In [1]: import numpy as np

In [2]: import numpy.linalg as la

In [3]: np.set_printoptions(precision=2, suppress=True, linewidth=200, floatmode="fixed")

In [4]: def tidy(a):
   ...:     return np.round(a, 2) + 0
   ...: 

In [5]: basis = 20 * np.array([[1.8, -0.7, 0.1, 0.9, -1.3],
   ...:     [-0.8, 0.6, 0.6, -0.4, -0.8],
   ...:     [0.1, -0.1, -0.4, 1.3, 0.4]])

In [6]: rng = np.random.default_rng(58970)

In [7]: z = rng.integers(0, 3, 26)

In [8]: E = basis[z] + rng.normal(size=(26, 5))

In [9]: tidy(E)
Out[9]: 
array([[ -0.19,  -2.26,  -7.21,  26.01,   7.43],
       [  1.83,  -2.49,  -7.97,  24.60,   8.89],
       [ 36.88, -14.44,   3.79,  17.31, -26.41],
       [ 37.41, -15.47,   2.40,  18.50, -25.78],
       [ 34.82, -12.66,   1.39,  18.00, -25.57],
       [-16.02,  12.89,   9.93,  -9.04, -16.02],
       [-16.23,  11.32,  11.01,  -6.72, -16.81],
       [-15.33,  11.61,  12.30,  -8.07, -18.23],
       [ 36.12, -14.09,   1.89,  19.06, -25.54],
       [  2.92,  -3.18,  -7.00,  26.37,   9.10],
       [-16.31,  12.73,  12.45,  -6.31, -16.94],
       [-15.96,  10.19,  13.92,  -6.34, -15.13],
       [  1.45,  -2.65,  -6.65,  25.74,   7.90],
       [  2.79,  -1.42,  -9.19,  24.93,   7.39],
       [  2.04,  -1.51,  -7.82,  26.66,   8.22],
       [ 36.29, -13.07,   3.32,  19.19, -25.76],
       [ 35.82, -13.94,   1.74,  18.57, -26.36],
       [-14.73,  12.03,  11.80,  -8.52, -16.50],
       [ 35.75, -14.46,   2.21,  16.76, -26.98],
       [  0.80,  -0.78,  -6.47,  25.22,   9.13],
       [ 34.52, -14.05,   2.50,  20.20, -25.29],
       [-15.05,  11.49,  12.65,  -8.09, -16.15],
       [  0.82,  -2.95,  -7.74,  26.78,   9.35],
       [ 34.71, -12.80,   2.60,  17.23, -26.29],
       [  2.70,  -0.56,  -8.18,  26.66,   8.30],
       [-15.74,  10.00,  13.24,  -6.57, -15.87]])

In [10]: theta = np.radians(15)

In [11]: r_ = np.eye(5)

In [12]: r_[1, 1] = r_[3, 3] = np.cos(theta)

In [13]: r_[1, 3], r_[3, 1] = -np.sin(theta), np.sin(theta)

In [14]: tidy(r_)
Out[14]: 
array([[ 1.00,  0.00,  0.00,  0.00,  0.00],
       [ 0.00,  0.97,  0.00, -0.26,  0.00],
       [ 0.00,  0.00,  1.00,  0.00,  0.00],
       [ 0.00,  0.26,  0.00,  0.97,  0.00],
       [ 0.00,  0.00,  0.00,  0.00,  1.00]])

In [15]: A2 = E @ r_.T

In [16]: tidy(la.det(r_)), tidy(np.trace(r_))
Out[16]: (np.float64(1.0), np.float64(4.93))

In [17]: tidy(r_.T @ r_)
Out[17]: 
array([[1.00, 0.00, 0.00, 0.00, 0.00],
       [0.00, 1.00, 0.00, 0.00, 0.00],
       [0.00, 0.00, 1.00, 0.00, 0.00],
       [0.00, 0.00, 0.00, 1.00, 0.00],
       [0.00, 0.00, 0.00, 0.00, 1.00]])

In [18]: tidy(r_ @ r_.T)
Out[18]: 
array([[1.00, 0.00, 0.00, 0.00, 0.00],
       [0.00, 1.00, 0.00, 0.00, 0.00],
       [0.00, 0.00, 1.00, 0.00, 0.00],
       [0.00, 0.00, 0.00, 1.00, 0.00],
       [0.00, 0.00, 0.00, 0.00, 1.00]])

In [19]: tidy(la.pinv(r_))
Out[19]: 
array([[ 1.00,  0.00,  0.00,  0.00,  0.00],
       [ 0.00,  0.97,  0.00,  0.26,  0.00],
       [ 0.00,  0.00,  1.00,  0.00,  0.00],
       [ 0.00, -0.26,  0.00,  0.97,  0.00],
       [ 0.00,  0.00,  0.00,  0.00,  1.00]])

In [20]: r_[:, 3] @ r_[:, 2]
Out[20]: np.float64(0.0)

In [21]: Xs = (E - E.mean(axis=0)) / E.std(axis=0)

In [22]: np.argwhere(np.abs(Xs) > 2)
Out[22]: array([], shape=(0, 2), dtype=int64)

In [23]: b = la.lstsq(np.delete(Xs, 2, axis=1), Xs[:, 2])[0]

In [24]: tidy(1 - np.var(Xs[:, 2] - np.delete(Xs, 2, axis=1) @ b))
Out[24]: np.float64(0.98)

In [25]: np.abs(b).argmax()
Out[25]: np.int64(0)

In [26]: Q, vecs = la.qr(E[:, :1])[0], la.qr(E[:, 1:])[0]

In [27]: sv = la.svd(Q.T @ vecs, compute_uv=False)

In [28]: tidy(sv)
Out[28]: array([1.00])

In [29]: A2 = E / np.sqrt((E ** 2).mean(axis=1, keepdims=True))

In [30]: tidy(la.norm(A2, axis=1))
Out[30]: array([2.24, 2.24, 2.24, 2.24, 2.24, 2.24, 2.24, 2.24, 2.24, 2.24, 2.24, 2.24, 2.24, 2.24, 2.24, 2.24, 2.24, 2.24, 2.24, 2.24, 2.24, 2.24, 2.24, 2.24, 2.24, 2.24])

In [31]: tidy(A2[9])
Out[31]: array([ 0.22, -0.24, -0.54,  2.03,  0.70])

In [32]: la.matrix_rank(E - E.mean(axis=1, keepdims=True))
Out[32]: np.int64(4)
